$ python -q
>>> import numpy as np
>>> import numpy.linalg as la
>>> np.set_printoptions(precision=2, suppress=True, linewidth=100)
>>> rnd = lambda a: np.round(a, 2) + 0
>>> data = np.loadtxt("test18.csv", delimiter=",")
>>> data
array([[ 2.,  3.,  3.,  1.,  0.,  2.],
       [ 4.,  6.,  5.,  2.,  0.,  2.],
       [ 5.,  6.,  6.,  4.,  1.,  3.],
       [ 5.,  9.,  7.,  5.,  2.,  6.],
       [ 5.,  9., 10.,  5.,  3.,  9.],
       [ 8., 11., 13.,  5.,  3., 11.],
       [ 8., 13., 15.,  7.,  3., 12.],
       [11., 14., 18.,  7.,  6., 14.],
       [11., 16., 18.,  8.,  8., 15.],
       [14., 17., 19.,  9.,  8., 16.],
       [14., 19., 20.,  9.,  8., 19.],
       [17., 20., 22., 11.,  9., 21.],
       [20., 23., 24., 13., 11., 24.],
       [22., 24., 26., 13., 12., 25.],
       [25., 26., 28., 14., 12., 28.],
       [27., 29., 28., 14., 15., 30.],
       [29., 32., 29., 16., 17., 30.],
       [30., 35., 31., 17., 20., 30.],
       [32., 36., 34., 18., 22., 33.],
       [34., 38., 37., 19., 24., 35.],
       [36., 38., 39., 21., 27., 36.],
       [38., 41., 42., 22., 30., 39.],
       [41., 44., 42., 24., 32., 40.]])
>>> lab = data[:, 1] > np.median(data[:, 1])
>>> u = data[lab].mean(axis=0) - data[~lab].mean(axis=0)
>>> ((data - data.mean(axis=0)) @ u > 0).astype(int)
array([0, 0, 0, 0, 0, 0, 0, 0, 0, 0, 0, 0, 1, 1, 1, 1, 1, 1, 1, 1, 1, 1, 1])
>>> np.argsort(-np.abs(u).round(6), kind="stable")
array([0, 1, 5, 2, 4, 3])
